$ ipython --no-banner

In [1]: import numpy as np

In [2]: np.set_printoptions(suppress=True, linewidth=120)

In [3]: out = np.array([[2, -1, 3, 3],
   ...:     [0, 2, 3, -1],
   ...:     [2, 0, 3, -2],
   ...:     [0, 0, 3, -2],
   ...:     [-1, -2, 0, -1],
   ...:     [2, 3, 3, -2],
   ...:     [-2, 3, 2, 1]])

In [4]: A = np.block([[np.zeros((7, 7)), out], [out.T, np.zeros((4, 4))]])

In [5]: print(A)
[[ 0.  0.  0.  0.  0.  0.  0.  2. -1.  3.  3.]
 [ 0.  0.  0.  0.  0.  0.  0.  0.  2.  3. -1.]
 [ 0.  0.  0.  0.  0.  0.  0.  2.  0.  3. -2.]
 [ 0.  0.  0.  0.  0.  0.  0.  0.  0.  3. -2.]
 [ 0.  0.  0.  0.  0.  0.  0. -1. -2.  0. -1.]
 [ 0.  0.  0.  0.  0.  0.  0.  2.  3.  3. -2.]
 [ 0.  0.  0.  0.  0.  0.  0. -2.  3.  2.  1.]
 [ 2.  0.  2.  0. -1.  2. -2.  0.  0.  0.  0.]
 [-1.  2.  0.  0. -2.  3.  3.  0.  0.  0.  0.]
 [ 3.  3.  3.  3.  0.  3.  2.  0.  0.  0.  0.]
 [ 3. -1. -2. -2. -1. -2.  1.  0.  0.  0.  0.]]

In [6]: left, sv, vt = np.linalg.svd(A)

In [7]: evecs = vt[:(sv > 1e-8).sum()]

In [8]: rng = np.random.default_rng(204371)

In [9]: vec = A[3] + 2 * A[1] + rng.integers(2) * np.eye(11)[6]

In [10]: print(vec)
[ 0.  0.  0.  0.  0.  0.  1.  0.  4.  9. -4.]

In [11]: print(round(np.linalg.norm(vec - evecs.T @ evecs @ vec), 1))
0.5

In [12]: print(np.round(np.diag(evecs.T @ evecs), 1))
[1.  0.3 0.4 0.5 0.5 0.6 0.8 1.  1.  1.  1. ]

In [13]: F = np.loadtxt("block3.csv", delimiter=",")

In [14]: print(F)
[[ 1. -4.  1. -5.  3.  3.  0. -5. -2. -2.  0.]
 [-3.  5. -2. -3.  4. -2.  5. -3. -5. -3. -3.]
 [ 3.  1. -2.  2.  3. -5. -5.  1.  1.  4.  3.]
 [-4. -1.  4. -5.  4.  3. -4. -2. -1. -5. -5.]
 [ 2. -1.  2.  3. -3. -2.  5. -1. -3.  1. -3.]
 [-5. -2.  0.  2.  2.  3. -5. -5. -3. -2.  5.]
 [ 1. -4. -4. -2. -5.  0. -3. -2. -2.  0.  2.]
 [-2.  4. -4.  4.  4.  5.  0.  5.  2.  1.  3.]
 [-5. -1.  3. -1. -2.  1.  5. -4.  3. -1. -5.]]

In [15]: print(np.round(np.linalg.norm(F, axis=0), 1))
[ 9.7  9.   8.4  9.8 10.4  9.3 12.2 10.5  8.1  7.8 10.7]

In [16]: print(np.round(np.linalg.norm(F, "nuc"), 1))
86.1

In [17]: M = np.load("mat.npy")

In [18]: print(M)
[[-3  0  0  0  0  0  0  0  0  0]
 [ 3 -3  0  0  0  0  0  0  0  0]
 [ 0  3 -3  0  0  0  0  0  0  0]
 [ 2  3 -1  3  0  0  0  0  0  0]
 [-2 -2 -1 -2  3  0  0  0  0  0]
 [ 1  3 -3  0  3  1  0  0  0  0]
 [ 3 -3  2  2 -3 -1  2  0  0  0]
 [ 1  1  1  2 -1 -3  3  0  0  0]
 [-3 -3  2  3  0  0  3  2 -3  0]
 [ 3  0  0  0 -2 -3 -2 -2  2  0]]

In [19]: print(M.reshape(2, -1))
[[-3  0  0  0  0  0  0  0  0  0  3 -3  0  0  0  0  0  0  0  0  0  3 -3  0  0  0  0  0  0  0  2  3 -1  3  0  0  0  0  0
   0 -2 -2 -1 -2  3  0  0  0  0  0]
 [ 1  3 -3  0  3  1  0  0  0  0  3 -3  2  2 -3 -1  2  0  0  0  1  1  1  2 -1 -3  3  0  0  0 -3 -3  2  3  0  0  3  2 -3
   0  3  0  0  0 -2 -3 -2 -2  2  0]]

In [20]: print(M.reshape(-1, 2))
[[-3  0]
 [ 0  0]
 [ 0  0]
 [ 0  0]
 [ 0  0]
 [ 3 -3]
 [ 0  0]
 [ 0  0]
 [ 0  0]
 [ 0  0]
 [ 0  3]
 [-3  0]
 [ 0  0]
 [ 0  0]
 [ 0  0]
 [ 2  3]
 [-1  3]
 [ 0  0]
 [ 0  0]
 [ 0  0]
 [-2 -2]
 [-1 -2]
 [ 3  0]
 [ 0  0]
 [ 0  0]
 [ 1  3]
 [-3  0]
 [ 3  1]
 [ 0  0]
 [ 0  0]
 [ 3 -3]
 [ 2  2]
 [-3 -1]
 [ 2  0]
 [ 0  0]
 [ 1  1]
 [ 1  2]
 [-1 -3]
 [ 3  0]
 [ 0  0]
 [-3 -3]
 [ 2  3]
 [ 0  0]
 [ 3  2]
 [-3  0]
 [ 3  0]
 [ 0  0]
 [-2 -3]
 [-2 -2]
 [ 2  0]]

In [21]: print(M.ravel(order="F"))
[-3  3  0  2 -2  1  3  1 -3  3  0 -3  3  3 -2  3 -3  1 -3  0  0  0 -3 -1 -1 -3  2  1  2  0  0  0  0  3 -2  0  2  2  3
  0  0  0  0  0  3  3 -3 -1  0 -2  0  0  0  0  0  1 -1 -3  0 -3  0  0  0  0  0  0  2  3  3 -2  0  0  0  0  0  0  0  0
  2 -2  0  0  0  0  0  0  0  0 -3  2  0  0  0  0  0  0  0  0  0  0]

In [22]: blk = M.reshape(10, 2, -1)

In [23]: print(blk.transpose(1, 0, 2))
[[[-3  0  0  0  0]
  [ 3 -3  0  0  0]
  [ 0  3 -3  0  0]
  [ 2  3 -1  3  0]
  [-2 -2 -1 -2  3]
  [ 1  3 -3  0  3]
  [ 3 -3  2  2 -3]
  [ 1  1  1  2 -1]
  [-3 -3  2  3  0]
  [ 3  0  0  0 -2]]

 [[ 0  0  0  0  0]
  [ 0  0  0  0  0]
  [ 0  0  0  0  0]
  [ 0  0  0  0  0]
  [ 0  0  0  0  0]
  [ 1  0  0  0  0]
  [-1  2  0  0  0]
  [-3  3  0  0  0]
  [ 0  3  2 -3  0]
  [-3 -2 -2  2  0]]]

In [24]: print(blk.sum(axis=1))
[[-3  0  0  0  0]
 [ 3 -3  0  0  0]
 [ 0  3 -3  0  0]
 [ 2  3 -1  3  0]
 [-2 -2 -1 -2  3]
 [ 2  3 -3  0  3]
 [ 2 -1  2  2 -3]
 [-2  4  1  2 -1]
 [-3  0  4  0  0]
 [ 0 -2 -2  2 -2]]

In [25]: print(np.einsum("ihd,jhd->hij", blk, blk).shape)
(2, 10, 10)

In [26]: print(np.swapaxes(blk, 1, 2)[3])
[[ 2  0]
 [ 3  0]
 [-1  0]
 [ 3  0]
 [ 0  0]]

In [27]: print(np.einsum("ihd,ihd->ih", blk, blk))
[[ 9  0]
 [18  0]
 [18  0]
 [23  0]
 [22  0]
 [28  1]
 [35  5]
 [ 8 18]
 [31 22]
 [13 21]]

In [28]: out = np.array([[0, 8, 7],
    ...:     [4, 0, 2],
    ...:     [7, 3, 9],
    ...:     [5, 8, 9],
    ...:     [7, 0, 9],
    ...:     [3, 0, 0],
    ...:     [5, 2, 6],
    ...:     [0, 1, 6],
    ...:     [2, 0, 8],
    ...:     [9, 7, 7]])

In [29]: print(np.einsum("ij,ij->i", M, M))
[ 9 18 18 23 22 29 40 26 53 34]

In [30]: print(np.einsum("ik,kj->ji", M, out))
[[  0 -12  -9  20  -4  15  -2  20  26 -29]
 [-24  24  -9  37 -35  -1  50  33  14  18]
 [-21  15 -21  38 -18  13  36  45  24  -5]]

In [31]: print(np.vstack([M, out.T]).shape)
(13, 10)

In [32]: print(np.einsum("ik,kj->ij", M, out))
[[  0 -24 -21]
 [-12  24  15]
 [ -9  -9 -21]
 [ 20  37  38]
 [ -4 -35 -18]
 [ 15  -1  13]
 [ -2  50  36]
 [ 20  33  45]
 [ 26  14  24]
 [-29  18  -5]]

In [33]: print(np.einsum("ij->j", M))
[ 5 -1 -3  8  0 -6  6  0 -1  0]

In [34]: print(M @ out)
[[  0 -24 -21]
 [-12  24  15]
 [ -9  -9 -21]
 [ 20  37  38]
 [ -4 -35 -18]
 [ 15  -1  13]
 [ -2  50  36]
 [ 20  33  45]
 [ 26  14  24]
 [-29  18  -5]]

In [35]: t = np.radians(60)

In [36]: R = np.eye(10)

In [37]: R[4, 4] = R[9, 9] = np.cos(t)

In [38]: R[4, 9], R[9, 4] = -np.sin(t), np.sin(t)

In [39]: print(R.round(1))
[[ 1.   0.   0.   0.   0.   0.   0.   0.   0.   0. ]
 [ 0.   1.   0.   0.   0.   0.   0.   0.   0.   0. ]
 [ 0.   0.   1.   0.   0.   0.   0.   0.   0.   0. ]
 [ 0.   0.   0.   1.   0.   0.   0.   0.   0.   0. ]
 [ 0.   0.   0.   0.   0.5  0.   0.   0.   0.  -0.9]
 [ 0.   0.   0.   0.   0.   1.   0.   0.   0.   0. ]
 [ 0.   0.   0.   0.   0.   0.   1.   0.   0.   0. ]
 [ 0.   0.   0.   0.   0.   0.   0.   1.   0.   0. ]
 [ 0.   0.   0.   0.   0.   0.   0.   0.   1.   0. ]
 [ 0.   0.   0.   0.   0.9  0.   0.   0.   0.   0.5]]

In [40]: out = M @ R.T

In [41]: print(round(np.linalg.det(R), 1), np.trace(R))
1.0 9.0

In [42]: arr = np.load("w.npy")

In [43]: print(arr)
[[1 0 0 0 0 0 0 0 0 0 0 0 0 0]
 [0 2 0 0 0 0 0 0 0 0 0 0 0 0]
 [0 0 1 0 0 0 0 0 0 0 0 0 0 0]
 [0 0 0 2 0 0 0 0 0 0 0 0 0 0]
 [0 0 0 0 1 0 0 0 0 0 0 0 0 0]
 [0 0 0 0 0 2 0 0 0 0 0 0 0 0]
 [0 0 0 0 0 0 2 0 0 0 0 0 0 0]
 [0 0 0 0 0 0 0 2 0 0 0 0 0 0]
 [0 0 0 0 0 0 0 0 2 0 0 0 0 0]
 [0 0 0 0 0 0 0 0 0 1 0 0 0 0]
 [0 0 0 0 0 0 0 0 0 0 1 0 0 0]
 [0 0 0 0 0 0 0 0 0 0 0 0 0 0]
 [0 0 0 0 0 0 0 0 0 0 0 0 1 0]
 [0 0 0 0 0 0 0 0 0 0 0 0 0 0]]

In [44]: left, sv, vt = np.linalg.svd(arr, full_matrices=False)

In [45]: print(left.shape, sv.shape, vt.shape)
(14, 14) (14,) (14, 14)

In [46]: print(np.allclose(left * sv @ vt, arr))
True

In [47]: print((sv > 1e-8).sum())
12

In [48]: vals, evecs = np.linalg.eigh(arr)

In [49]: vec = np.array([2, 3, 2, 0, 1, 0, 0, 2, 2, 0, 3, 3, 2, 0])

In [50]: print(np.abs(arr).sum(axis=1).max(), np.abs(vals).max())
2 2.0
